$ ipython --no-banner

In [1]: import numpy as np

In [2]: np.set_printoptions(precision=3, suppress=True, linewidth=160)

In [3]: def tidy(a):
   ...:     return np.round(a, 3) + 0
   ...: 

In [4]: W0 = np.loadtxt("mat.csv", delimiter=",")

In [5]: W0
Out[5]: 
array([[ -0.078,   0.255,  -0.617],
       [ -0.791,  -0.113,  -0.231],
       [ -1.723,  -0.478,  -1.308],
       [  3.639,   0.046,   2.37 ],
       [ -3.686,  -0.861,  -2.562],
       [ 12.447,   2.875,   9.85 ],
       [  1.127,   0.542,   0.734],
       [  0.827,   0.175,   1.469],
       [  1.262,  -0.001,   1.396],
       [ -4.064,  -1.007,  -2.736],
       [  1.095,  -0.318,   0.362],
       [ -0.132,  -0.055,  -0.424],
       [  3.229,   1.154,   2.568],
       [ -1.806,  -0.302,  -0.944],
       [  2.657,   0.603,   1.642],
       [  6.449,   0.974,   4.073],
       [  2.327,   0.308,   1.475],
       [-11.825,  -2.984,  -8.75 ],
       [  0.246,   0.623,   0.073],
       [  0.281,   0.034,  -0.008],
       [-11.625,  -3.222,  -8.57 ],
       [ -2.785,  -0.661,  -2.205],
       [  3.595,   0.747,   1.935],
       [ -4.304,  -0.437,  -3.541],
       [  2.575,   0.606,   1.633],
       [ -1.793,  -0.533,  -0.764],
       [  0.401,   0.063,   0.407],
       [  0.659,  -0.422,   0.33 ],
       [ -0.829,  -0.51 ,  -0.14 ],
       [  3.639,   1.253,   3.261],
       [ -4.201,  -0.89 ,  -2.498],
       [ -2.421,  -0.837,  -2.135],
       [ -0.517,  -0.525,  -0.684],
       [ -3.158,  -0.908,  -2.203],
       [  1.767,   0.083,   1.679],
       [ -2.709,  -0.824,  -1.503],
       [  1.122,   0.183,   0.779],
       [ -2.282,  -0.541,  -1.758],
       [  5.246,   1.568,   4.099],
       [ -0.864,   0.081,  -0.547],
       [  2.304,   0.625,   1.823],
       [ -1.432,  -0.154,  -0.596],
       [ -6.586,  -2.302,  -4.328],
       [ -5.802,  -1.696,  -4.334]])

In [6]: Xs = (W0 - W0.mean(axis=0)) / W0.std(axis=0)

In [7]: np.argwhere(np.abs(Xs) > 2)
Out[7]: 
array([[ 5,  0],
       [ 5,  1],
       [ 5,  2],
       [17,  0],
       [17,  1],
       [17,  2],
       [20,  0],
       [20,  1],
       [20,  2]])

In [8]: tidy(Xs.std(axis=0))
Out[8]: array([1., 1., 1.])

In [9]: c = np.linalg.lstsq(np.delete(Xs, 1, axis=1), Xs[:, 1])[0]

In [10]: tidy(1 - np.var(Xs[:, 1] - np.delete(Xs, 1, axis=1) @ c))
Out[10]: np.float64(0.916)
